In [1]: import numpy as np

In [2]: import numpy.linalg as la

In [3]: np.set_printoptions(precision=2, suppress=True, linewidth=120)

In [4]: arr = np.array([[0.0, 0.0, 0.0, -2.0],
   ...:     [0.0, 0.0, 0.0, -3.0],
   ...:     [0.0, 0.0, 0.0, -3.0],
   ...:     [-2.0, -3.0, -3.0, 0.0]])

In [5]: left, sigma, vt = la.svd(arr)

In [6]: np.argmax(sigma[:-1] / (sigma[1:] + 1e-6)) + 1
Out[6]: np.int64(2)

In [7]: A2 = left[:, :2] @ np.diag(sigma[:2]) @ vt[:2]

In [8]: la.matrix_rank(arr, rtol=0.05)
Out[8]: np.int64(2)

In [9]: la.matrix_rank(A2)
Out[9]: np.int64(2)

In [10]: np.round(la.norm(arr - A2, 2), 2), sigma[2]
Out[10]: (np.float64(0.0), np.float64(-0.0))

In [11]: A2
Out[11]: 
array([[ 0.,  0.,  0., -2.],
       [ 0.,  0.,  0., -3.],
       [ 0.,  0.,  0., -3.],
       [-2., -3., -3.,  0.]])

In [12]: np.all(la.eigvalsh(arr) > 0)
Out[12]: np.False_

In [13]: left, sigma, vt = la.svd(arr)

In [14]: evecs = vt[:(sigma > 1e-8).sum()]

In [15]: rng = np.random.default_rng(34)

In [16]: x = arr[2] + -1 * arr[1] + rng.integers(2) * np.eye(4)[2]

In [17]: x
Out[17]: array([0., 0., 0., 0.])

In [18]: evecs.T @ evecs
Out[18]: 
array([[0.18, 0.27, 0.27, 0.  ],
       [0.27, 0.41, 0.41, 0.  ],
       [0.27, 0.41, 0.41, 0.  ],
       [0.  , 0.  , 0.  , 1.  ]])

In [19]: np.allclose(evecs.T @ evecs @ x, x)
Out[19]: True

In [20]: la.matrix_rank(np.vstack([arr, x]))
Out[20]: np.int64(2)

In [21]: np.diag(evecs.T @ evecs)
Out[21]: array([0.18, 0.41, 0.41, 1.  ])

In [22]: round(float(la.eigvals(arr).sum().real), 2)
Out[22]: -0.0

In [23]: round(la.det(2 * arr), 2), np.round(la.det(arr), 2)
Out[23]: (np.float64(0.0), np.float64(0.0))

In [24]: np.allclose(arr[:-1].T @ la.lstsq(arr[:-1].T, arr[-1])[0], arr[-1])
Out[24]: False

In [25]: round(np.trace(la.pinv(arr) @ arr), 2)
Out[25]: np.float64(2.0)

In [26]: W0 = np.load("layer15.npy")

In [27]: W0
Out[27]: 
array([[-1., -2., -1.,  1.],
       [ 1.,  2.,  1., -1.],
       [-1., -2., -1.,  1.],
       [-1., -2., -1.,  1.]])

In [28]: t = np.radians(90)

In [29]: R = np.eye(4)

In [30]: R[1, 1] = R[3, 3] = np.cos(t)

In [31]: R[1, 3], R[3, 1] = -np.sin(t), np.sin(t)

In [32]: R.round(2) + 0
Out[32]: 
array([[ 1.,  0.,  0.,  0.],
       [ 0.,  0.,  0., -1.],
       [ 0.,  0.,  1.,  0.],
       [ 0.,  1.,  0.,  0.]])

In [33]: A2 = W0 @ R.T

In [34]: np.abs(A2 - W0).max(axis=0)
Out[34]: array([0., 1., 0., 3.])

In [35]: np.round(la.svd(W0, compute_uv=False), 2) + 0, np.round(la.svd(A2, compute_uv=False), 2) + 0
Out[35]: (array([5.29, 0.  , 0.  , 0.  ]), array([5.29, 0.  , 0.  , 0.  ]))

In [36]: W0.reshape(2, -1)
Out[36]: 
array([[-1., -2., -1.,  1.,  1.,  2.,  1., -1.],
       [-1., -2., -1.,  1., -1., -2., -1.,  1.]])

In [37]: blk = W0.reshape(4, 2, -1)

In [38]: blk.shape
Out[38]: (4, 2, 2)

In [39]: assert W0 == W0.T
---------------------------------------------------------------------------
ValueError                                Traceback (most recent call last)
Cell In[39], line 1
----> 1 assert W0 == W0.T

ValueError: The truth value of an array with more than one element is ambiguous. Use a.any() or a.all()

In [40]: W0 @ W0
Out[40]: 
array([[-1., -2., -1.,  1.],
       [ 1.,  2.,  1., -1.],
       [-1., -2., -1.,  1.],
       [-1., -2., -1.,  1.]])

In [41]: np.round(np.sort(np.abs(la.eigvals(W0))), 2) + 0
Out[41]: array([0., 0., 0., 1.])

In [42]: K = np.loadtxt("w.csv", delimiter=",")

In [43]: K
Out[43]: 
array([[0., 4., 0., 0.],
       [9., 9., 0., 0.],
       [0., 0., 0., 4.],
       [0., 0., 9., 9.]])

In [44]: idx = rng.permutation(4)

In [45]: idx
Out[45]: array([3, 0, 1, 2])

In [46]: A2 = K[idx][:, idx]

In [47]: np.diag(A2)
Out[47]: array([9., 0., 9., 0.])

In [48]: np.sort(np.abs(la.eigvals(A2)))
Out[48]: array([ 3.,  3., 12., 12.])

In [49]: round(la.det(A2), 2), round(la.det(K[idx]), 2)
Out[49]: (np.float64(1296.0), np.float64(-1296.0))

In [50]: np.flatnonzero(la.matrix_power((K != 0) + (K.T != 0) + np.eye(4), 4)[1])
Out[50]: array([0, 1])

In [51]: (K != 0).astype(int)
Out[51]: 
array([[0, 1, 0, 0],
       [1, 1, 0, 0],
       [0, 0, 0, 1],
       [0, 0, 1, 1]])

In [52]: (la.matrix_power((K != 0) + (K.T != 0) + np.eye(4), 4) > 0).astype(int)
Out[52]: 
array([[1, 1, 0, 0],
       [1, 1, 0, 0],
       [0, 0, 1, 1],
       [0, 0, 1, 1]])

In [53]: np.sort(la.eigvals(K).real)
Out[53]: array([-3., -3., 12., 12.])

In [54]: K @ K
Out[54]: 
array([[ 36.,  36.,   0.,   0.],
       [ 81., 117.,   0.,   0.],
       [  0.,   0.,  36.,  36.],
       [  0.,   0.,  81., 117.]])

In [55]: idx = rng.permutation(4)

In [56]: A2 = K[:, idx] * rng.choice([-1, 1], 4)

In [57]: A2
Out[57]: 
array([[-4., -0.,  0., -0.],
       [-9., -9.,  0., -0.],
       [-0., -0.,  4., -0.],
       [-0., -0.,  9., -9.]])

In [58]: left, _, vt = la.svd(K.T @ A2)

In [59]: np.round(la.lstsq(K, A2)[0], 2) + 0
Out[59]: 
array([[ 0., -1.,  0.,  0.],
       [-1.,  0.,  0.,  0.],
       [ 0.,  0.,  0., -1.],
       [ 0.,  0.,  1.,  0.]])

In [60]: def softmax(z):
    ...:     e = np.exp(z - z.max(axis=-1, keepdims=True))
    ...:     return e / e.sum(axis=-1, keepdims=True)
    ...: 

In [61]: np.round(softmax(10 * A2[0]), 2) + 0
Out[61]: array([0.  , 0.33, 0.33, 0.33])

In [62]: softmax(A2[0])
Out[62]: array([0.01, 0.33, 0.33, 0.33])

In [63]: softmax(A2).sum(axis=1)
Out[63]: array([1., 1., 1., 1.])

In [64]: S = A2 @ A2.T / np.sqrt(4)

In [65]: softmax(S).round(6).argmax(axis=1)
Out[65]: array([1, 1, 3, 3])

In [66]: np.round(softmax(S)[0] @ A2, 2) + 0
Out[66]: array([-9., -9.,  0.,  0.])

In [67]: f = np.array([0, 3, -1])

In [68]: g = np.array([-2, 1, -1, 0])

In [69]: data = np.outer(f, g)

In [70]: data
Out[70]: 
array([[ 0,  0,  0,  0],
       [-6,  3, -3,  0],
       [ 2, -1,  1,  0]])

In [71]: G = data.T @ data

In [72]: np.trace(G), (data ** 2).sum()
Out[72]: (np.int64(60), np.int64(60))

In [73]: np.allclose(G, G.T)
Out[73]: True

In [74]: la.matrix_rank(G)
Out[74]: np.int64(1)

In [75]: G
Out[75]: 
array([[ 40, -20,  20,   0],
       [-20,  10, -10,   0],
       [ 20, -10,  10,   0],
       [  0,   0,   0,   0]])

In [76]: np.round(la.eigvalsh(G)[::-1], 2) + 0
Out[76]: array([60.,  0.,  0.,  0.])

In [77]: (data @ data.T).shape
Out[77]: (3, 3)
